$ python3 -q
>>> import numpy as np
>>> np.set_printoptions(precision=3, suppress=True, linewidth=120)
>>> F = np.load("test0.npy")
>>> F
array([[ 1,  3,  0,  0],
       [ 2,  1,  0,  0],
       [ 0,  0, -1, -3],
       [ 0,  0, -2, -1]])
>>> hat = np.triu(np.array([[3, 1, -3, -1], [-1, 1, 0, 1], [0, -2, -1, 3], [3, 1, 1, 0]]), 1) + np.eye(4)
>>> A2 = hat @ F @ np.linalg.inv(hat)
>>> hat @ F - F @ hat
array([[ 2.,  0.,  8.,  8.],
       [ 0., -2.,  4.,  0.],
       [ 0.,  0., -6.,  0.],
       [ 0.,  0.,  0.,  6.]])
>>> np.round(np.poly(A2), 3) + 0
array([  1.,   0., -14.,   0.,  25.])
>>> A2 = np.array([[-1, 3], [2, -3]])
>>> basis = np.kron(A2, F)
>>> np.linalg.matrix_rank(basis)
np.int64(8)
>>> basis.shape
(8, 8)
>>> rng = np.random.default_rng(687)
>>> idx = rng.permutation(4)
>>> A2 = F[:, idx] * rng.choice([-1, 1], 4)
>>> A2
array([[ 0, -1,  0,  3],
       [ 0, -2,  0,  1],
       [-3,  0, -1,  0],
       [-1,  0, -2,  0]])
>>> left, _, Vh = np.linalg.svd(F.T @ A2)
>>> np.round(left @ Vh, 3) + 0
array([[ 0., -1.,  0.,  0.],
       [ 0.,  0.,  0.,  1.],
       [ 0.,  0.,  1.,  0.],
       [ 1.,  0.,  0.,  0.]])
>>> idx
array([3, 0, 2, 1])
>>> idx = rng.permutation(4)
>>> idx
array([3, 2, 1, 0])
>>> A2 = F[idx][:, idx]
>>> A2
array([[-1, -2,  0,  0],
       [-3, -1,  0,  0],
       [ 0,  0,  1,  2],
       [ 0,  0,  3,  1]])
>>> np.trace(A2)
np.int64(0)
>>> np.allclose(A2, F)
False
>>> np.sort(np.abs(np.linalg.eigvals(A2)))
array([1.449, 1.449, 3.449, 3.449])
>>> np.diag(A2)
array([-1, -1,  1,  1])
>>> vals, vecs = np.linalg.eig(F)
>>> round(np.prod(vals), 3)
np.float64(25.0)
>>> J = np.loadtxt("dump.csv", delimiter=",")
>>> J
array([[-0.069, -0.973,  1.982, -5.008, -1.387, -1.061],
       [ 0.318,  0.84 ,  0.154,  0.5  , -1.205,  1.004],
       [ 0.677,  0.415,  0.143, -2.534, -0.596, -2.758],
       [ 0.027,  0.04 ,  1.275,  3.612,  0.434, -1.27 ],
       [-0.055,  1.461,  0.923,  1.264,  1.439,  0.254],
       [ 0.271,  1.097,  0.773,  5.676, -0.267, -0.154],
       [ 0.294,  0.387, -0.029, -1.758, -1.418,  0.249],
       [ 0.114,  1.143, -0.183,  1.486, -0.568,  3.039],
       [-0.08 ,  2.126,  1.257, -2.101, -0.591,  1.879],
       [-0.535,  1.636,  0.778, -3.038,  1.387,  4.024],
       [ 0.   ,  0.663, -0.014,  1.535, -0.983,  2.109],
       [-0.439,  1.102,  0.135,  4.078,  0.728,  0.407]])
>>> idx = rng.permutation(6)
>>> A2 = J[:, idx] * rng.choice([-1, 1], 6)
>>> A2
array([[-1.982,  0.069, -1.387, -5.008, -0.973, -1.061],
       [-0.154, -0.318, -1.205,  0.5  ,  0.84 ,  1.004],
       [-0.143, -0.677, -0.596, -2.534,  0.415, -2.758],
       [-1.275, -0.027,  0.434,  3.612,  0.04 , -1.27 ],
       [-0.923,  0.055,  1.439,  1.264,  1.461,  0.254],
       [-0.773, -0.271, -0.267,  5.676,  1.097, -0.154],
       [ 0.029, -0.294, -1.418, -1.758,  0.387,  0.249],
       [ 0.183, -0.114, -0.568,  1.486,  1.143,  3.039],
       [-1.257,  0.08 , -0.591, -2.101,  2.126,  1.879],
       [-0.778,  0.535,  1.387, -3.038,  1.636,  4.024],
       [ 0.014, -0.   , -0.983,  1.535,  0.663,  2.109],
       [-0.135,  0.439,  0.728,  4.078,  1.102,  0.407]])
>>> left, _, Vh = np.linalg.svd(J.T @ A2)
>>> np.round(left @ Vh, 3) + 0
array([[ 0., -1.,  0.,  0.,  0.,  0.],
       [ 0.,  0.,  0.,  0.,  1.,  0.],
       [-1.,  0.,  0.,  0.,  0.,  0.],
       [ 0.,  0.,  0.,  1.,  0.,  0.],
       [ 0.,  0.,  1.,  0.,  0.,  0.],
       [ 0.,  0.,  0.,  0.,  0.,  1.]])
>>> np.round(np.linalg.lstsq(J, A2)[0], 3) + 0
array([[ 0., -1.,  0.,  0.,  0.,  0.],
       [ 0.,  0.,  0.,  0.,  1.,  0.],
       [-1.,  0.,  0.,  0.,  0.,  0.],
       [ 0.,  0.,  0.,  1.,  0.,  0.],
       [ 0.,  0.,  1.,  0.,  0.,  0.],
       [ 0.,  0.,  0.,  0.,  0.,  1.]])
